$ python -q
>>> import numpy as np
>>> from numpy import linalg as LA
>>> np.set_printoptions(precision=2, suppress=True, linewidth=100, sign=" ")
>>> rd = lambda a: np.round(a, 2) + 0
>>> K = np.load("m.npy")
>>> rd(K)
array([[-0.69, -4.77,  1.33],
       [ 2.75,  0.75,  4.11],
       [-4.12,  1.29,  2.52]])
>>> P = np.triu(np.array([[2, 2, 1], [0, 1, 0], [0, 0, 0]]), 1) + np.eye(3)
>>> other = P @ K @ LA.inv(P)
>>> LA.matrix_rank(other)
np.int64(3)
>>> rd(np.poly(other))
array([   1.  ,   -2.58,   12.9 , -125.  ])
>>> vec = np.array([4, -2, 3])
>>> target = K @ vec
>>> coef, lr = np.zeros(3), 1 / LA.norm(K, 2) ** 2
>>> for i in range(4):
...     coef -= lr * K.T @ (K @ coef - target)
...     if i % 1 == 0: print(i, round(LA.norm(K @ coef - target), 2))
... 
0 0.0
1 0.0
2 0.0
3 0.0
>>> coef
array([ 4., -2.,  3.])
>>> blk = np.stack([K, 2 * K, K[::-1]])
>>> (blk @ K.T).shape
(3, 3, 3)
>>> rd(LA.norm(blk, axis=(1, 2)))
array([  8.66,  17.32,   8.66])
>>> rd(np.einsum("bij,cij->bc", blk, blk))
array([[  75.,  150.,   25.],
       [ 150.,  300.,   50.],
       [  25.,   50.,   75.]])
>>> rd(LA.det(blk))
array([ 125., 1000., -125.])
>>> rd(LA.eigvals(K).sum().real)
np.float64(2.58)
>>> rd(np.einsum("ij,ji->", K, K))
np.float64(-19.14)
>>> rd(LA.det(K[::-1]))
np.float64(-125.0)
>>> rd(np.einsum("ii->", K))
np.float64(2.58)
>>> rng = np.random.default_rng(596796)
>>> lab = rng.permutation(3)
>>> lab
array([ 0,  1,  2])
>>> other = K[lab][:, lab]
>>> rd(np.diag(other))
array([-0.69,  0.75,  2.52])
>>> arr = np.load("x.npy")
>>> arr
array([[-2, -2,  0, -1],
       [-2,  4,  4,  4],
       [ 0,  4,  0,  4],
       [-1,  4,  4,  2]])
>>> evals, evecs = LA.eigh(arr)
>>> vec = np.array([0, 0, 0, 1])
>>> rd(evecs * np.abs(evals) @ evecs.T)
array([[ 2.48, -0.15, -1.49, -0.77],
       [-0.15,  5.52,  2.6 ,  3.83],
       [-1.49,  2.6 ,  4.58,  1.43],
       [-0.77,  3.83,  1.43,  4.44]])
>>> mat = np.diag(np.array([-6, -6, -1, -6]))
>>> mat
array([[-6,  0,  0,  0],
       [ 0, -6,  0,  0],
       [ 0,  0, -1,  0],
       [ 0,  0,  0, -6]])
>>> P = np.triu(np.array([[8, 6, 7, 4], [-5, 4, -3, 0], [-3, -2, -8, 7], [0, 7, 5, -8]]), 1) + np.eye(4)
>>> other = P @ mat @ LA.inv(P)
>>> np.poly(other)
array([   1.,   19.,  126.,  324.,  216.])
>>> other
array([[  -6.,    0.,   35., -245.],
       [   0.,   -6.,  -15.,  105.],
       [   0.,    0.,   -1.,  -35.],
       [   0.,    0.,    0.,   -6.]])
>>> P @ mat - mat @ P
array([[  0.,   0.,  35.,   0.],
       [  0.,   0., -15.,   0.],
       [  0.,   0.,   0., -35.],
       [  0.,   0.,   0.,   0.]])
>>> np.prod(np.diag(other)), rd(LA.det(other))
(np.float64(216.0), np.float64(216.0))
>>> LA.matrix_rank(other - other[0, 0] * np.eye(4))
np.int64(1)
>>> rd(LA.matrix_power(other - np.diag(np.diag(other)), 4))
array([[ 0.,  0.,  0.,  0.],
       [ 0.,  0.,  0.,  0.],
       [ 0.,  0.,  0.,  0.],
       [ 0.,  0.,  0.,  0.]])
>>> rd(np.sort(LA.eigvals(other)))
array([-6., -6., -6., -1.])
>>> rd(LA.eigvalsh(mat).min())
np.float64(-6.0)
>>> [round(float(LA.det(mat[:i, :i])), 2) + 0 for i in range(1, 5)]
[-6.0, 36.0, -36.0, 216.0]
>>> np.all(LA.eigvalsh(mat) > 0)
np.False_
>>> evals, evecs = LA.eig(mat)
>>> rd(np.sort(LA.eigvals(LA.inv(mat))))
array([-1.  , -0.17, -0.17, -0.17])
>>> evals
array([-6., -6., -1., -6.])
>>> evals, evecs = LA.eigh(mat)
>>> vec = np.array([1, -4, 1, -1])
>>> rd(vec @ mat @ vec / (vec @ vec)), evals[0], evals[-1]
(np.float64(-5.74), np.float64(-6.0), np.float64(-1.0))
>>> evecs * np.maximum(evals, 0) @ evecs.T
array([[ 0.,  0.,  0.,  0.],
       [ 0.,  0.,  0.,  0.],
       [ 0.,  0.,  0.,  0.],
       [ 0.,  0.,  0.,  0.]])
>>> (np.sign(evecs[:, -1].round(6)) == np.sign(evecs[0, -1].round(6))).astype(int)
array([ 1,  1,  0,  1])
>>> A = np.diag(np.array([2, 2, 0]))
>>> A
array([[ 2,  0,  0],
       [ 0,  2,  0],
       [ 0,  0,  0]])
>>> left, s, VT = LA.svd(A)
>>> s
array([ 2.,  2.,  0.])
>>> np.argmax(s[:-1] / (s[1:] + 1e-6)) + 1
np.int64(2)
>>> other = left[:, :2] @ np.diag(s[:2]) @ VT[:2]
>>> rd(LA.norm(A - other) / LA.norm(A))
np.float64(0.0)
>>> other
array([[ 2.,  0.,  0.],
       [ 0.,  2.,  0.],
       [ 0.,  0.,  0.]])
>>> LA.matrix_rank(other)
np.int64(2)
>>> u, r1 = mat[1], mat[3]
>>> u @ r1
np.int64(0)
>>> pr = (u @ r1) / (u @ u) * u
>>> LA.matrix_rank(np.outer(u, r1))
np.int64(1)
>>> r1 - pr
array([ 0.,  0.,  0., -6.])
>>> J = np.array([[1.2, -2.9, 0.9],
...     [-2.0, 1.0, 0.1],
...     [1.3, -1.6, 0.4],
...     [1.1, 1.1, -0.5],
...     [0.0, -1.5, 1.7],
...     [0.8, 0.4, 0.6],
...     [-0.1, -0.3, 0.7],
...     [2.0, 0.6, -0.4],
...     [0.6, 0.2, 0.4],
...     [-1.2, -0.8, -1.4],
...     [-0.5, 0.4, -2.0],
...     [-1.0, -0.5, 0.6],
...     [0.4, -0.1, 0.1],
...     [-0.1, 0.0, 0.3],
...     [-0.7, 1.5, 0.9],
...     [-1.0, 2.0, -2.0],
...     [-3.6, -1.0, 0.6]])
>>> J[12] *= 20
>>> J
array([[ 1.2, -2.9,  0.9],
       [-2. ,  1. ,  0.1],
       [ 1.3, -1.6,  0.4],
       [ 1.1,  1.1, -0.5],
       [ 0. , -1.5,  1.7],
       [ 0.8,  0.4,  0.6],
       [-0.1, -0.3,  0.7],
       [ 2. ,  0.6, -0.4],
       [ 0.6,  0.2,  0.4],
       [-1.2, -0.8, -1.4],
       [-0.5,  0.4, -2. ],
       [-1. , -0.5,  0.6],
       [ 8. , -2. ,  2. ],
       [-0.1,  0. ,  0.3],
       [-0.7,  1.5,  0.9],
       [-1. ,  2. , -2. ],
       [-3.6, -1. ,  0.6]])
>>> rd(LA.det(mat.T))
np.float64(216.0)
>>> rd(LA.det(mat[::-1]))
np.float64(216.0)
>>> rd(LA.eigvals(mat))
array([-6., -6., -1., -6.])
>>> rd(LA.det(2 * mat)), rd(LA.det(mat))
(np.float64(3456.0), np.float64(216.0))
>>> np.einsum("ij,ji->", mat, mat)
np.int64(109)
>>> np.kron(np.eye(2, dtype=int), mat)
array([[-6,  0,  0,  0,  0,  0,  0,  0],
       [ 0, -6,  0,  0,  0,  0,  0,  0],
       [ 0,  0, -1,  0,  0,  0,  0,  0],
       [ 0,  0,  0, -6,  0,  0,  0,  0],
       [ 0,  0,  0,  0, -6,  0,  0,  0],
       [ 0,  0,  0,  0,  0, -6,  0,  0],
       [ 0,  0,  0,  0,  0,  0, -1,  0],
       [ 0,  0,  0,  0,  0,  0,  0, -6]])
>>> np.poly(mat)
array([   1.,   19.,  126.,  324.,  216.])
